% ipython --no-banner

In [1]: import numpy as np

In [2]: from numpy import linalg as LA

In [3]: np.set_printoptions(suppress=True, linewidth=100)

In [4]: A = np.load("a.npy")

In [5]: print(A)
[[ 20  -1   0  -2]
 [  3 -43   1  -1]
 [ -2  -2 -61  -3]
 [  3   3   1  18]]

In [6]: def softmax(z):
   ...:     e = np.exp(z - z.max(axis=-1, keepdims=True))
   ...:     return e / e.sum(axis=-1, keepdims=True)
   ...: 

In [7]: print(np.round(softmax(A).sum(axis=1), 2))
[1. 1. 1. 1.]

In [8]: print(np.round(softmax(10 * A[3]), 2) + 0)
[0. 0. 0. 1.]

In [9]: print(np.round(softmax(A[3]), 2) + 0)
[0. 0. 0. 1.]

In [10]: att = A @ A.T / np.sqrt(4)

In [11]: print(np.round(softmax(att), 2) + 0)
[[1. 0. 0. 0.]
 [0. 1. 0. 0.]
 [0. 0. 1. 0.]
 [0. 0. 0. 1.]]

In [12]: print(softmax(att).round(6).argmax(axis=1))
[0 1 2 3]

In [13]: print(np.round(softmax(att + np.triu(np.full(att.shape, -np.inf), 1)), 2) + 0)
[[1. 0. 0. 0.]
 [0. 1. 0. 0.]
 [0. 0. 1. 0.]
 [0. 0. 0. 1.]]

In [14]: other = LA.inv(A)

In [15]: print(np.round(LA.det(A) * other, 2))
[[ 46931.   -733.     73.   5186.]
 [  3439. -22262.   -380.   -918.]
 [ -1242.    567. -15639.  -2713.]
 [ -8326.   3801.    920.  52319.]]

In [16]: print(np.round(LA.inv(other), 2) + 0)
[[ 20.  -1.   0.  -2.]
 [  3. -43.   1.  -1.]
 [ -2.  -2. -61.  -3.]
 [  3.   3.   1.  18.]]

In [17]: print(np.round(LA.slogdet(A)[0], 2))
1.0

In [18]: print(other.round(2) + 0)
[[ 0.05  0.    0.    0.01]
 [ 0.   -0.02  0.    0.  ]
 [ 0.    0.   -0.02  0.  ]
 [-0.01  0.    0.    0.05]]

In [19]: X = np.load("case4.npy")

In [20]: print(X.round(2))
[[0.04 0.13 0.13 0.05]
 [0.13 0.44 0.44 0.18]
 [0.13 0.44 0.44 0.18]
 [0.05 0.18 0.18 0.08]]

In [21]: # symmetric, so the eigenvalues are real

In [22]: q, evecs = LA.qr(A[:, :3])[0], LA.qr(A[:, 3:])[0]

In [23]: s = LA.svd(q.T @ evecs, compute_uv=False)

In [24]: print((s > 0.9).sum())
0

In [25]: print(round(LA.norm(q @ q.T - evecs @ evecs.T, 2), 2))
1.0

In [26]: print(np.round(softmax(10 * X[0]), 2))
[0.14 0.35 0.35 0.16]

In [27]: print(softmax(X).sum(axis=1))
[1. 1. 1. 1.]

In [28]: print(np.round(softmax(X[0]), 2))
[0.24 0.26 0.26 0.24]

In [29]: att = X @ X.T / np.sqrt(4)

In [30]: print(np.round(softmax(att)[0] @ X, 2))
[0.09 0.3  0.3  0.12]

In [31]: w, evecs = LA.eigh(X)

In [32]: x0 = np.array([1, 8, 1, 5])

In [33]: print(round(float(np.abs(X).sum(axis=1).max()), 2), round(np.abs(w).max(), 2))
1.2 1.0

In [34]: print((np.sign(evecs[:, -1].round(6)) == np.sign(evecs[0, -1].round(6))).astype(int))
[1 1 1 1]

In [35]: print(np.round(evecs * np.maximum(w, 0) @ evecs.T, 2))
[[0.04 0.13 0.13 0.05]
 [0.13 0.44 0.44 0.18]
 [0.13 0.44 0.44 0.18]
 [0.05 0.18 0.18 0.08]]

In [36]: print(np.round(evecs * np.abs(w) @ evecs.T, 2))
[[0.04 0.13 0.13 0.05]
 [0.13 0.44 0.44 0.18]
 [0.13 0.44 0.44 0.18]
 [0.05 0.18 0.18 0.08]]

In [37]: mat = np.load("arr.npy")

In [38]: print(mat.round(2))
[[ 0.58 -0.7  -0.42]
 [-0.7  -0.16 -0.7 ]
 [-0.42 -0.7   0.58]]

In [39]: print(np.round(mat @ mat.T, 2) + 0)
[[1. 0. 0.]
 [0. 1. 0.]
 [0. 0. 1.]]

In [40]: print(np.round(LA.pinv(mat), 2))
[[ 0.58 -0.7  -0.42]
 [-0.7  -0.16 -0.7 ]
 [-0.42 -0.7   0.58]]

In [41]: print(np.round(mat.T @ mat, 2) + 0)
[[1. 0. 0.]
 [0. 1. 0.]
 [0. 0. 1.]]

In [42]: m1 = np.array([[2, 0, 2, 0], [1, 3, 1, 3], [2, 0, 2, 0], [1, 3, 1, 3]])

In [43]: # rows 0 and 2 are equal

In [44]: r = LA.matrix_rank(m1)

In [45]: print(r)
2

In [46]: ns = LA.svd(m1)[2][r:].T

In [47]: print(np.round(m1 @ ns, 2) + 0)
[[0. 0.]
 [0. 0.]
 [0. 0.]
 [0. 0.]]

In [48]: print([int(LA.matrix_rank(m1[:i])) for i in range(1, len(m1) + 1)])
[1, 2, 2, 2]

In [49]: print(np.allclose(m1 @ ns, 0))
True

In [50]: print(np.round(ns @ ns.T, 2) + 0)
[[ 0.5  0.  -0.5  0. ]
 [ 0.   0.5  0.  -0.5]
 [-0.5  0.   0.5  0. ]
 [ 0.  -0.5  0.   0.5]]

In [51]: print(round(np.abs(LA.eigvals(m1)).max(), 2))
6.0

In [52]: print(np.trace(m1))
10

In [53]: print(np.allclose(m1 @ m1.T, m1.T @ m1))
False

In [54]: Uu, s, Vh = LA.svd(m1)

In [55]: print(np.argmax(s[:-1] / (s[1:] + 1e-6)) + 1)
2

In [56]: other = Uu[:, :2] @ np.diag(s[:2]) @ Vh[:2]

In [57]: print(LA.matrix_rank(m1, rtol=0.05))
2

In [58]: print(round(LA.norm(m1 - other, 2), 2), round(float(s[2]), 2))
0.0 0.0

In [59]: rng = np.random.default_rng(5932)

In [60]: z = rng.permutation(4)

In [61]: print(z)
[1 3 0 2]

In [62]: other = m1[z][:, z]

In [63]: print(np.diag(other))
[3 3 2 2]

In [64]: print(other)
[[3 3 1 1]
 [3 3 1 1]
 [0 0 2 2]
 [0 0 2 2]]

In [65]: print(np.round(np.sort(np.abs(LA.eigvals(other))), 2) + 0)
[0. 0. 4. 6.]

In [66]: print(np.round(LA.det(other), 2), round(float(LA.det(m1[z])), 2))
0.0 0.0

In [67]: M = np.loadtxt("dump.csv", delimiter=",")

In [68]: print(M)
[[ 1.91 -5.68 10.21]
 [-1.6  -5.05  7.64]
 [-0.39 -6.35 11.69]
 [-0.61 -5.69  9.63]
 [-0.51 -2.31  9.83]
 [ 0.58 -6.39 10.67]
 [ 0.48 -5.39  9.88]
 [-0.11 -5.69  8.67]
 [ 0.66 -4.53 10.25]
 [-1.67 -3.61 10.94]
 [-0.17 -5.69  9.87]
 [-0.44 -5.02 10.97]
 [-0.04 -5.19 10.23]
 [-0.83 -5.87 11.78]
 [ 1.32 -4.14  9.31]
 [ 0.64 -5.89  8.78]
 [ 0.91 -5.74 10.56]
 [ 0.99 -3.41  9.4 ]
 [ 2.46 -5.15  9.18]
 [ 0.77 -4.48  8.97]
 [-0.55 -4.41 11.22]
 [ 0.31 -5.8  11.15]
 [-0.78 -3.85 11.19]
 [ 0.54 -4.98 11.55]
 [-0.6  -5.51 10.53]
 [ 0.7  -6.2   9.01]]

In [69]: G = np.cov(M, rowvar=False)

In [70]: print(np.round(np.median(M, axis=0), 2))
[ 0.14 -5.29 10.22]

In [71]: print(np.round(M.std(axis=0), 2))
[0.96 0.98 1.04]

In [72]: print(round(np.corrcoef(M[:, 0], M[:, 1])[0, 1], 2))
-0.16

In [73]: other = M / LA.norm(M, axis=1, keepdims=True)

In [74]: G = other @ other.T

In [75]: print(round(float(np.degrees(np.arccos(np.clip(G[6, 10], -1, 1)))), 2))
3.56

In [76]: print(G[6].round(2))
[0.99 0.97 1.   0.99 0.96 1.   1.   1.   1.   0.97 1.   0.99 1.   0.99 0.99 1.   1.   0.99 0.98
 1.   0.99 1.   0.98 1.   1.   0.99]

In [77]: print(np.round(LA.norm(other, axis=1), 2))
[1. 1. 1. 1. 1. 1. 1. 1. 1. 1. 1. 1. 1. 1. 1. 1. 1. 1. 1. 1. 1. 1. 1. 1. 1. 1.]

In [78]: z = M[:, 2] > np.median(M[:, 2])

In [79]: u = M[z].mean(axis=0) - M[~z].mean(axis=0)

In [80]: print(u.round(2))
[-0.66 -0.19  1.72]

In [81]: print(np.argsort(-np.abs(u).round(6), kind="stable"))
[2 0 1]

In [82]: print(z.astype(int))
[0 0 1 0 0 1 0 0 1 1 0 1 1 1 0 0 1 0 0 0 1 1 1 1 1 0]

In [83]: z = rng.permutation(4)

In [84]: print(z)
[2 0 3 1]

In [85]: other = A[z][:, z]

In [86]: print(np.diag(other))
[-61  20  18 -43]

In [87]: print(other)
[[-61  -2  -3  -2]
 [  0  20  -2  -1]
 [  1   3  18   3]
 [  1   3  -1 -43]]

In [88]: x0 = np.array([-2, 0, -3])

In [89]: target = M @ x0

In [90]: print(np.round(LA.pinv(M) @ M, 2) + 0)
[[1. 0. 0.]
 [0. 1. 0.]
 [0. 0. 1.]]

In [91]: target = target + 0.05 * rng.normal(size=26)

In [92]: print(target.round(2))
[-34.46 -19.67 -34.25 -27.67 -28.5  -33.11 -30.66 -25.65 -32.09 -29.47 -29.22 -31.95 -30.58 -33.67
 -30.61 -27.68 -33.57 -30.15 -32.41 -28.45 -32.55 -34.08 -31.98 -35.75 -30.48 -28.43]

In [93]: beta, *_ = LA.lstsq(M, target)

In [94]: print([round(float(LA.norm(LA.solve(M.T @ M + lam * np.eye(3), M.T @ target))), 2) for lam in (0, 1, 10, 100)])
[3.62, 3.53, 3.11, 2.65]

In [95]: print(beta.round(2))
[-2.01 -0.01 -3.  ]

In [96]: print(beta.round())
[-2. -0. -3.]
